In [1]: import numpy as np

In [2]: np.set_printoptions(precision=3, suppress=True, linewidth=120)

In [3]: feats = np.load("case4.npy")

In [4]: feats
Out[4]: 
array([[ 0.407,  0.81 ,  0.745,  0.456],
       [ 4.379, -0.034,  1.616,  1.62 ]])

In [5]: # row 1 dominates

In [6]: r0 = np.array([-3, 1])

In [7]: np.correlate(feats[1], feats[0], "full")
Out[7]: array([1.997, 3.247, 4.259, 3.697, 2.502, 1.97 , 0.659])

In [8]: np.convolve(feats[1], r0)
Out[8]: array([-13.137,   4.481,  -4.882,  -3.244,   1.62 ])

In [9]: Uu, sigma, vt = np.linalg.svd(feats, full_matrices=False)

In [10]: print((sigma > 1e-8).sum())
2

In [11]: print(sigma / sigma[0])
[1.  0.2]

In [12]: np.round(Uu.T @ feats @ vt.T, 3) + 0
Out[12]: 
array([[5., 0.],
       [0., 1.]])

In [13]: np.allclose(Uu * sigma @ vt, feats)
Out[13]: True

In [14]: print(sigma)
[5. 1.]

In [15]: J = np.load("x.npy")

In [16]: J
Out[16]: 
array([[ 1.338, -2.439,  1.123],
       [ 2.234, -1.814, -0.848],
       [ 0.833, -2.547, -1.349],
       [-1.684, -0.194,  2.476],
       [ 0.511, -2.794,  0.964],
       [-1.246, -0.628,  2.656],
       [-2.139,  1.355,  1.609],
       [-0.436, -2.487,  1.619],
       [-2.248, -1.639, -1.122],
       [ 2.804,  0.505,  0.938],
       [-1.124,  2.748,  0.433],
       [ 0.793,  2.575,  1.32 ],
       [-2.839, -0.954,  0.17 ],
       [ 1.284,  2.117, -1.694],
       [-0.047,  1.042,  2.813],
       [ 1.619, -2.122, -1.371],
       [ 1.709,  2.457,  0.206],
       [ 1.359,  1.874,  1.908],
       [ 2.549,  1.543,  0.353],
       [-1.365,  1.22 , -2.377],
       [-1.964, -0.767,  2.134],
       [-0.19 ,  2.994,  0.052]])

In [17]: Xc = J - J.mean(axis=0)

In [18]: V = np.linalg.svd(Xc)[2][:2]

In [19]: M2 = Xc - Xc @ V.T @ V

In [20]: print((Xc @ V.T).std(axis=0))
[1.951 1.732]

In [21]: np.linalg.norm(M2, axis=1).round(6).argmax()
Out[21]: np.int64(19)

In [22]: vec = np.array([0, -3, -3])

In [23]: y = J @ vec

In [24]: np.round(np.linalg.lstsq(J, y)[0], 3) + 0
Out[24]: array([ 0., -3., -3.])

In [25]: np.round(np.linalg.solve(J.T @ J, J.T @ y), 3) + 0
Out[25]: array([ 0., -3., -3.])

In [26]: rng = np.random.default_rng(45)

In [27]: y = y + 0.02 * rng.normal(size=22)

In [28]: y
Out[28]: 
array([  3.939,   7.974,  11.691,  -6.829,   5.487,  -6.079,  -8.881,   2.618,   8.265,  -4.32 ,  -9.543, -11.697,
         2.338,  -1.274, -11.585,  10.45 ,  -7.988, -11.331,  -5.693,   3.486,  -4.109,  -9.158])

In [29]: b, *_ = np.linalg.lstsq(J, y)

In [30]: np.round(J.T @ (y - J @ b), 3) + 0
Out[30]: array([0., 0., 0.])

In [31]: print(b)
[-0.001 -2.999 -2.999]

In [32]: [round(float(np.linalg.norm(np.linalg.solve(J.T @ J + lam * np.eye(3), J.T @ y))), 2) for lam in (0, 1, 10, 100)]
Out[32]: [4.24, 4.18, 3.71, 1.79]

In [33]: Xc = (J - J.mean(axis=0)) / J.std(axis=0)

In [34]: np.argwhere(np.abs(Xc) > 2)
Out[34]: array([], shape=(0, 2), dtype=int64)

In [35]: b = np.linalg.lstsq(np.delete(Xc, 2, axis=1), Xc[:, 2])[0]

In [36]: np.round(1 - np.var(Xc[:, 2] - np.delete(Xc, 2, axis=1) @ b), 3)
Out[36]: np.float64(0.04)

In [37]: data = np.array([[-1, 1, 0], [0, -1, 1], [0, 0, 3]])

In [38]: M2 = J / np.linalg.norm(J, axis=1, keepdims=True)

In [39]: cov = M2 @ M2.T

In [40]: (cov - 2 * np.eye(22)).round(6).argmax(axis=1)
Out[40]: array([ 4, 15, 15,  5,  0,  3,  3,  4, 12, 18, 21, 17,  8, 16, 17,  1, 18, 11,  9, 13,  3, 10])

In [41]: np.argwhere(np.triu(np.abs(cov) > 0.95, 1))
Out[41]: 
array([[ 0,  4],
       [ 1,  6],
       [ 1, 15],
       [ 2, 15],
       [ 3,  5],
       [ 3, 20],
       [ 5, 20],
       [ 7, 13],
       [ 8, 18],
       [12, 18]])

In [42]: np.linalg.norm(M2, axis=1)
Out[42]: array([1., 1., 1., 1., 1., 1., 1., 1., 1., 1., 1., 1., 1., 1., 1., 1., 1., 1., 1., 1., 1., 1.])

In [43]: def softmax(z):
    ...:     e = np.exp(z - z.max(axis=-1, keepdims=True))
    ...:     return e / e.sum(axis=-1, keepdims=True)
    ...: 

In [44]: softmax(data).sum(axis=1)
Out[44]: array([1., 1., 1.])

In [45]: softmax(data[1])
Out[45]: array([0.245, 0.09 , 0.665])

In [46]: S = data @ data.T / np.sqrt(3)

In [47]: softmax(S).round(6).argmax(axis=1)
Out[47]: array([0, 2, 2])

In [48]: softmax(S)[1] @ data
Out[48]: array([-0.06 , -0.278,  2.145])

In [49]: softmax(S + np.triu(np.full(S.shape, -np.inf), 1))
Out[49]: 
array([[1.   , 0.   , 0.   ],
       [0.15 , 0.85 , 0.   ],
       [0.005, 0.03 , 0.964]])

In [50]: w, V = np.linalg.eig(data)

In [51]: data @ V[:, 0] - w[0] * V[:, 0]
Out[51]: array([0., 0., 0.])

In [52]: print(np.prod(w))
3.0

In [53]: print(np.sort(np.linalg.eigvals(np.linalg.inv(data))))
[-1.    -1.     0.333]

In [54]: vec = np.array([-3, 0, -3])

In [55]: y = data @ vec

In [56]: b, lr = np.zeros(3), 1 / np.linalg.norm(data, 2) ** 2

In [57]: for i in range(12):
    ...:     b -= lr * data.T @ (data @ b - y)
    ...:     if i % 2 == 0: print(i, round(np.linalg.norm(data @ b - y), 3))
    ...: 
0 2.186
2 1.679
4 1.422
6 1.274
8 1.168
10 1.082

In [58]: b
Out[58]: array([-1.507,  0.917, -2.906])

In [59]: X = np.load("a.npy")

In [60]: X
Out[60]: 
array([[4., 1., 1., 1.],
       [1., 4., 1., 1.],
       [1., 1., 4., 1.],
       [1., 1., 1., 4.]])

In [61]: # symmetric, so the eigenvalues are real

In [62]: vec = np.ones(4)

In [63]: for _ in range(4):
    ...:     vec = X @ vec
    ...:     vec /= np.linalg.norm(vec)
    ...:     print(round(vec @ X @ vec, 3))
    ...: 
7.0
7.0
7.0
7.0

In [64]: np.round(np.linalg.eigvalsh(X)[-1], 3)
Out[64]: np.float64(7.0)

In [65]: vec = np.array([3, 1, 2, 0])

In [66]: y = X @ vec

In [67]: y
Out[67]: array([15.,  9., 12.,  6.])

In [68]: np.linalg.solve(X, X[:, 3])
Out[68]: array([0., 0., 0., 1.])

In [69]: low = np.linalg.cholesky(X)

In [70]: low @ low.T
Out[70]: 
array([[4., 1., 1., 1.],
       [1., 4., 1., 1.],
       [1., 1., 4., 1.],
       [1., 1., 1., 4.]])

In [71]: np.linalg.eigvalsh(X).min() > 0
Out[71]: np.True_

In [72]: np.diag(low) ** 2
Out[72]: array([4.  , 3.75, 3.6 , 3.5 ])

In [73]: np.prod(np.diag(low)) ** 2, round(float(np.linalg.det(X)), 3)
Out[73]: (np.float64(189.0), 189.0)

In [74]: low
Out[74]: 
array([[2.   , 0.   , 0.   , 0.   ],
       [0.5  , 1.936, 0.   , 0.   ],
       [0.5  , 0.387, 1.897, 0.   ],
       [0.5  , 0.387, 0.316, 1.871]])

In [75]: Z = np.array([[2, 3, 2], [0, 3, 0], [1, 3, 1]])

In [76]: F = np.repeat(Z, 25 // 3, axis=0)

In [77]: F = F + 0.05 * rng.normal(size=F.shape)

In [78]: F.round(3) + 0
Out[78]: 
array([[ 1.924,  2.959,  2.073],
       [ 1.989,  2.909,  2.   ],
       [ 1.981,  2.976,  1.968],
       [ 1.958,  2.981,  1.909],
       [ 1.943,  2.984,  2.038],
       [ 2.023,  3.093,  2.06 ],
       [ 1.907,  3.026,  2.049],
       [ 2.011,  2.907,  1.982],
       [-0.041,  3.018,  0.058],
       [ 0.032,  2.948,  0.039],
       [ 0.   ,  3.05 , -0.015],
       [ 0.01 ,  2.996, -0.012],
       [ 0.075,  3.044,  0.02 ],
       [-0.07 ,  2.964, -0.001],
       [ 0.028,  2.913,  0.04 ],
       [-0.058,  2.937,  0.05 ],
       [ 0.967,  3.014,  1.047],
       [ 1.027,  2.942,  0.967],
       [ 0.965,  3.015,  1.012],
       [ 1.051,  3.021,  1.044],
       [ 0.986,  2.98 ,  0.919],
       [ 0.963,  2.912,  0.955],
       [ 1.072,  3.009,  1.   ],
       [ 0.992,  2.972,  0.993]])

In [79]: M2 = np.array([[5, 5], [-2, -1]])

In [80]: Z = np.kron(M2, X)

In [81]: Z
Out[81]: 
array([[20.,  5.,  5.,  5., 20.,  5.,  5.,  5.],
       [ 5., 20.,  5.,  5.,  5., 20.,  5.,  5.],
       [ 5.,  5., 20.,  5.,  5.,  5., 20.,  5.],
       [ 5.,  5.,  5., 20.,  5.,  5.,  5., 20.],
       [-8., -2., -2., -2., -4., -1., -1., -1.],
       [-2., -8., -2., -2., -1., -4., -1., -1.],
       [-2., -2., -8., -2., -1., -1., -4., -1.],
       [-2., -2., -2., -8., -1., -1., -1., -4.]])

In [82]: round(np.linalg.norm(Z, 2), 3), round(float(np.linalg.norm(M2, 2) * np.linalg.norm(X, 2)), 3)
Out[82]: (np.float64(51.697), 51.697)

In [83]: Z.shape
Out[83]: (8, 8)

In [84]: np.linalg.matrix_rank(Z)
Out[84]: np.int64(8)

In [85]: D = np.linalg.norm(F[:, None] - F[None], axis=-1)

In [86]: D[:5, :5]
Out[86]: 
array([[0.   , 0.109, 0.12 , 0.168, 0.046],
       [0.109, 0.   , 0.075, 0.12 , 0.095],
       [0.12 , 0.075, 0.   , 0.063, 0.08 ],
       [0.168, 0.12 , 0.063, 0.   , 0.13 ],
       [0.046, 0.095, 0.08 , 0.13 , 0.   ]])

In [87]: print((D + 1e9 * np.eye(24)).round(6).argmin(axis=1))
[ 4  7  3  2  0  6  4  1 15 14 11 10 10 15  9 13 18 23 16 22 17 17 19 17]

In [88]: np.unravel_index(D.round(6).argmax(), D.shape)
Out[88]: (np.int64(5), np.int64(13))

In [89]: np.flatnonzero(D[3] < D.mean() / 2)
Out[89]: array([0, 1, 2, 3, 4, 5, 6, 7])

In [90]: print(D.mean(axis=1).argmax())
5

In [91]: K = np.array([[1, 2, 1], [0, -4, -4], [0, 0, 1]])

In [92]: M2 = K / np.sqrt((K ** 2).mean(axis=1, keepdims=True))

In [93]: np.linalg.matrix_rank(M2) == np.linalg.matrix_rank(K)
Out[93]: np.True_

In [94]: K - K.mean(axis=1, keepdims=True)
Out[94]: 
array([[-0.333,  0.667, -0.333],
       [ 2.667, -1.333, -1.333],
       [-0.333, -0.333,  0.667]])

In [95]: w, V = np.linalg.eig(K)

In [96]: w
Out[96]: array([ 1., -4.,  1.])

In [97]: np.sort(np.linalg.eigvals(np.linalg.inv(K)))
Out[97]: array([-0.25,  1.  ,  1.  ])

In [98]: K.mean(axis=0)
Out[98]: array([ 0.333, -0.667, -0.667])

In [99]: print(K.sum(axis=0))
[ 1 -2 -2]

In [100]: K.sum(axis=1)
Out[100]: array([ 4, -8,  1])

In [101]: np.unravel_index(np.abs(K).argmax(), K.shape)
Out[101]: (np.int64(1), np.int64(1))

In [102]: M2 = np.linalg.inv(K)

In [103]: print(M2)
[[ 1.    0.5   1.  ]
 [-0.   -0.25 -1.  ]
 [ 0.    0.    1.  ]]

In [104]: round(float(np.linalg.cond(K)), 3)
Out[104]: 11.644

In [105]: np.linalg.det(K) * M2
Out[105]: 
array([[-4., -2., -4.],
       [ 0.,  1.,  4.],
       [-0., -0., -4.]])

In [106]: K @ M2
Out[106]: 
array([[1., 0., 0.],
       [0., 1., 0.],
       [0., 0., 1.]])

In [107]: np.allclose(M2, K.T)
Out[107]: False

In [108]: K @ K
Out[108]: 
array([[ 1, -6, -6],
       [ 0, 16, 12],
       [ 0,  0,  1]])

In [109]: np.prod(np.diag(K)), np.round(np.linalg.det(K), 3)
Out[109]: (np.int64(-4), np.float64(-4.0))

In [110]: np.sort(np.linalg.eigvals(K))
Out[110]: array([-4.,  1.,  1.])

In [111]: np.linalg.matrix_rank(K - K[0, 0] * np.eye(3))
Out[111]: np.int64(2)

In [112]: M = np.load("data.npy")

In [113]: M
Out[113]: 
array([[ 6., -4.],
       [ 8., -6.]])

In [114]: Uu, sigma, vt = np.linalg.svd(M)

In [115]: print(sigma)
[12.325  0.325]

In [116]: M2 = Uu[:, :1] @ np.diag(sigma[:1]) @ vt[:1]

In [117]: round(np.abs(M - M2).max(), 3)
Out[117]: np.float64(0.214)

In [118]: np.linalg.matrix_rank(M, rtol=0.05)
Out[118]: np.int64(1)

In [119]: M2
Out[119]: 
array([[ 5.846, -4.214],
       [ 8.111, -5.846]])

In [120]: round(np.linalg.norm(M - M2) / np.linalg.norm(M), 3)
Out[120]: np.float64(0.026)

In [121]: m1 = -1 * np.eye(3) + np.ones((3, 3))

In [122]: m1
Out[122]: 
array([[0., 1., 1.],
       [1., 0., 1.],
       [1., 1., 0.]])

In [123]: # symmetric

In [124]: np.argwhere(np.triu(m1))
Out[124]: 
array([[0, 1],
       [0, 2],
       [1, 2]])

In [125]: low = np.diag(m1.sum(axis=1)) - m1

In [126]: round(np.linalg.det(low[1:, 1:]))
Out[126]: 3

In [127]: print((np.linalg.eigvalsh(low) < 1e-8).sum())
1

In [128]: low @ np.ones(3)
Out[128]: array([0., 0., 0.])

In [129]: M2 = np.array([[-2, 1, -2], [2, 0, -2]])

In [130]: Z = np.kron(M2, m1)

In [131]: print(np.round(np.linalg.norm(Z, 2), 3), round(float(np.linalg.norm(M2, 2) * np.linalg.norm(m1, 2)), 3))
6.0 6.0

In [132]: Z
Out[132]: 
array([[-0., -2., -2.,  0.,  1.,  1., -0., -2., -2.],
       [-2., -0., -2.,  1.,  0.,  1., -2., -0., -2.],
       [-2., -2., -0.,  1.,  1.,  0., -2., -2., -0.],
       [ 0.,  2.,  2.,  0.,  0.,  0., -0., -2., -2.],
       [ 2.,  0.,  2.,  0.,  0.,  0., -2., -0., -2.],
       [ 2.,  2.,  0.,  0.,  0.,  0., -2., -2., -0.]])
